% ipython --no-banner

In [1]: import numpy as np

In [2]: np.set_printoptions(suppress=True, linewidth=140)

In [3]: rnd = lambda a: np.round(a, 1) + 0

In [4]: arr = np.load("data.npy")

In [5]: print(arr)
[[-46  -1  -3   8  -7   7  -4  -8  -6]
 [ -5   4  -1   9  -3   6  -8   9   5]
 [ -8  -2 -21   1  -5  -2  -6  -2  -6]
 [  0   4  -2  22   4   5   1   8  -5]
 [  2  -1  -7   8  12   6   9   5  -2]
 [ -9   1   9   8  -3  22  -8  -2   7]
 [  2   5   2   2  -3   2  37   4  -6]
 [ -2  -4   1  -9  -3  -5  -9  16   5]
 [ -2   9  -7   6  -4  -7   5  -2 -44]]

In [6]: out = arr / np.sqrt((arr ** 2).mean(axis=1, keepdims=True))

In [7]: print(rnd(out[6]))
[ 0.2  0.4  0.2  0.2 -0.2  0.2  2.9  0.3 -0.5]

In [8]: rng = np.random.default_rng(6374)

In [9]: labels = rng.permutation(9)

In [10]: out = arr[:, labels] * rng.choice([-1, 1], 9)

In [11]: print(out)
[[ -8   3   1  -8   6   4  -7   7  46]
 [  9   1  -4  -9  -5   8  -3   6   5]
 [ -2  21   2  -1   6   6  -5  -2   8]
 [  8   2  -4 -22   5  -1   4   5   0]
 [  5   7   1  -8   2  -9  12   6  -2]
 [ -2  -9  -1  -8  -7   8  -3  22   9]
 [  4  -2  -5  -2   6 -37  -3   2  -2]
 [ 16  -1   4   9  -5   9  -3  -5   2]
 [ -2   7  -9  -6  44  -5  -4  -7   2]]

In [12]: left, _, vt = np.linalg.svd(arr.T @ out)

In [13]: print(rnd(left @ vt))
[[ 0.  0.  0.  0.  0.  0.  0.  0. -1.]
 [ 0.  0. -1.  0.  0.  0.  0.  0.  0.]
 [ 0. -1.  0.  0.  0.  0.  0.  0.  0.]
 [ 0.  0.  0. -1.  0.  0.  0.  0.  0.]
 [ 0.  0.  0.  0.  0.  0.  1.  0.  0.]
 [ 0.  0.  0.  0.  0.  0.  0.  1.  0.]
 [ 0.  0.  0.  0.  0. -1.  0.  0.  0.]
 [ 1.  0.  0.  0.  0.  0.  0.  0.  0.]
 [ 0.  0.  0.  0. -1.  0.  0.  0.  0.]]

In [14]: E = np.load("m.npy")

In [15]: print(E)
[[-3 -1  0  0]
 [-3  2  0  0]
 [ 0  0 -3 -1]
 [ 0  0 -3  2]]

In [16]: evals, V = np.linalg.eig(E)

In [17]: print(rnd(np.sort(np.linalg.eigvals(E @ E))))
[ 6.5  6.5 12.5 12.5]

In [18]: labels = rng.permutation(4)

In [19]: print(labels)
[2 0 3 1]

In [20]: out = E[labels][:, labels]

In [21]: print(np.trace(out))
-2

In [22]: x = np.array([2, -3, 3, 0])

In [23]: target = E @ x

In [24]: c, lr = np.zeros(4), 1 / np.linalg.norm(E, 2) ** 2

In [25]: for i in range(60):
    ...:     c -= lr * E.T @ (E @ c - target)
    ...:     if i % 10 == 0: print(i, round(np.linalg.norm(E @ c - target), 1))
    ...: 
0 4.1
10 0.3
20 0.0
30 0.0
40 0.0
50 0.0

In [26]: print(rnd(c))
[ 2. -3.  3.  0.]

In [27]: out = E[0, 0] * E[1:] - np.outer(E[1:, 0], E[0])

In [28]: print(out)
[[ 0 -9  0  0]
 [ 0  0  9  3]
 [ 0  0  9 -6]]

In [29]: print(np.linalg.matrix_rank(out), np.linalg.matrix_rank(E))
3 4

In [30]: print(np.flatnonzero(~out.round(6).any(axis=1)))
[]

In [31]: out = np.array([[1.5, 0.1],
    ...:     [-1.5, 0.9],
    ...:     [-0.3, 1.1],
    ...:     [-0.9, 0.6],
    ...:     [0.6, 0.2],
    ...:     [1.9, 0.0],
    ...:     [-0.7, -0.8],
    ...:     [-0.2, 0.7]])

In [32]: cent = np.array([[-0.3, -0.1, 0.7, -0.5, -1.0, 1.2, 0.4, 0.6, 0.3, -0.1, 1.4, 1.1, 1.0],
    ...:     [-0.9, -1.0, 0.5, -0.6, 0.0, -0.5, -0.6, -1.2, 0.1, 0.9, -2.4, -0.1, -0.3]])

In [33]: J = out @ cent

In [34]: print(rnd(J))
[[-0.5 -0.2  1.1 -0.8 -1.5  1.7  0.5  0.8  0.5 -0.1  1.9  1.6  1.5]
 [-0.4 -0.8 -0.6  0.2  1.5 -2.2 -1.1 -2.  -0.4  1.  -4.3 -1.7 -1.8]
 [-0.9 -1.1  0.3 -0.5  0.3 -0.9 -0.8 -1.5  0.   1.  -3.1 -0.4 -0.6]
 [-0.3 -0.5 -0.3  0.1  0.9 -1.4 -0.7 -1.3 -0.2  0.6 -2.7 -1.  -1.1]
 [-0.4 -0.3  0.5 -0.4 -0.6  0.6  0.1  0.1  0.2  0.1  0.4  0.6  0.5]
 [-0.6 -0.2  1.3 -1.  -1.9  2.3  0.8  1.1  0.6 -0.2  2.7  2.1  1.9]
 [ 0.9  0.9 -0.9  0.8  0.7 -0.4  0.2  0.5 -0.3 -0.6  0.9 -0.7 -0.5]
 [-0.6 -0.7  0.2 -0.3  0.2 -0.6 -0.5 -1.   0.   0.6 -2.  -0.3 -0.4]]

In [35]: left, sig, vt = np.linalg.svd(J)

In [36]: print(rnd(sig))
[10.6  4.6  0.   0.   0.   0.   0.   0. ]

In [37]: out = left[:, :2] @ np.diag(sig[:2]) @ vt[:2]

In [38]: print(rnd(out))
[[-0.5 -0.3  1.1 -0.8 -1.5  1.7  0.5  0.8  0.5 -0.1  1.9  1.6  1.5]
 [-0.4 -0.8 -0.6  0.2  1.5 -2.2 -1.1 -2.  -0.4  1.  -4.3 -1.7 -1.8]
 [-0.9 -1.1  0.3 -0.5  0.3 -0.9 -0.8 -1.5  0.   1.  -3.1 -0.4 -0.6]
 [-0.3 -0.5 -0.3  0.1  0.9 -1.4 -0.7 -1.3 -0.2  0.6 -2.7 -1.  -1.1]
 [-0.4 -0.3  0.5 -0.4 -0.6  0.6  0.1  0.1  0.2  0.1  0.4  0.6  0.5]
 [-0.6 -0.2  1.3 -1.  -1.9  2.3  0.8  1.1  0.6 -0.2  2.7  2.1  1.9]
 [ 0.9  0.9 -0.9  0.8  0.7 -0.4  0.2  0.5 -0.3 -0.7  0.9 -0.7 -0.5]
 [-0.6 -0.7  0.2 -0.3  0.2 -0.6 -0.5 -1.   0.   0.7 -2.  -0.3 -0.4]]

In [39]: print(rnd(np.linalg.norm(J - out) / np.linalg.norm(J)))
0.0

In [40]: print(np.linalg.matrix_rank(J, rtol=0.05))
2

In [41]: print(np.linalg.matrix_rank(out))
2

In [42]: rank = np.linalg.matrix_rank(out)

In [43]: print(rank)
2

In [44]: null = np.linalg.svd(out)[2][rank:].T

In [45]: print([int(np.linalg.matrix_rank(out[:i])) for i in range(1, len(out) + 1)])
[1, 2, 2, 2, 2, 2, 2, 2]

In [46]: print(np.linalg.matrix_rank(out.T @ out), np.linalg.matrix_rank(out @ out.T))
2 2

In [47]: print(null.shape)
(13, 11)

In [48]: x = np.array([8, 3, 8, 2, 5, 6, 8, 5, 6, 1, 3, 8, 7])

In [49]: print(rnd(J @ (2 * x)))
[  90.  -149.6  -84.8  -93.4   26.5  121.6    2.9  -54.5]

In [50]: print(np.sign((J @ x).round(6)))
[ 1. -1. -1. -1.  1.  1.  1. -1.]

In [51]: print(rnd(np.einsum("ij,j->i", J, x)))
[ 45.  -74.8 -42.4 -46.7  13.2  60.8   1.4 -27.3]

In [52]: print(rnd(J @ np.ones(13)))
[  6.4 -12.5  -8.1  -7.9   1.6   8.9   1.6  -5.2]

In [53]: print(rnd((J * x).sum(axis=1)))
[ 45.  -74.8 -42.4 -46.7  13.2  60.8   1.4 -27.3]

In [54]: W0 = np.load("test4.npy")

In [55]: print(W0)
[[0 0 0 0 0 0 1]
 [0 0 1 1 0 0 0]
 [0 1 0 0 0 0 1]
 [0 1 0 0 1 0 0]
 [0 0 0 1 0 0 0]
 [0 0 0 0 0 0 0]
 [1 0 1 0 0 0 0]]

In [56]: print([round(float(x), 1) for x in np.linalg.svd(W0, compute_uv=False)[:3]])
[1.8, 1.8, 1.2]

In [57]: print(np.linalg.matrix_rank(W0, rtol=0.1))
6

In [58]: print(np.linalg.cond(W0) > 100)
True

In [59]: print(np.argsort(-np.linalg.norm(W0, axis=0).round(6), kind="stable")[:3])
[1 2 3]
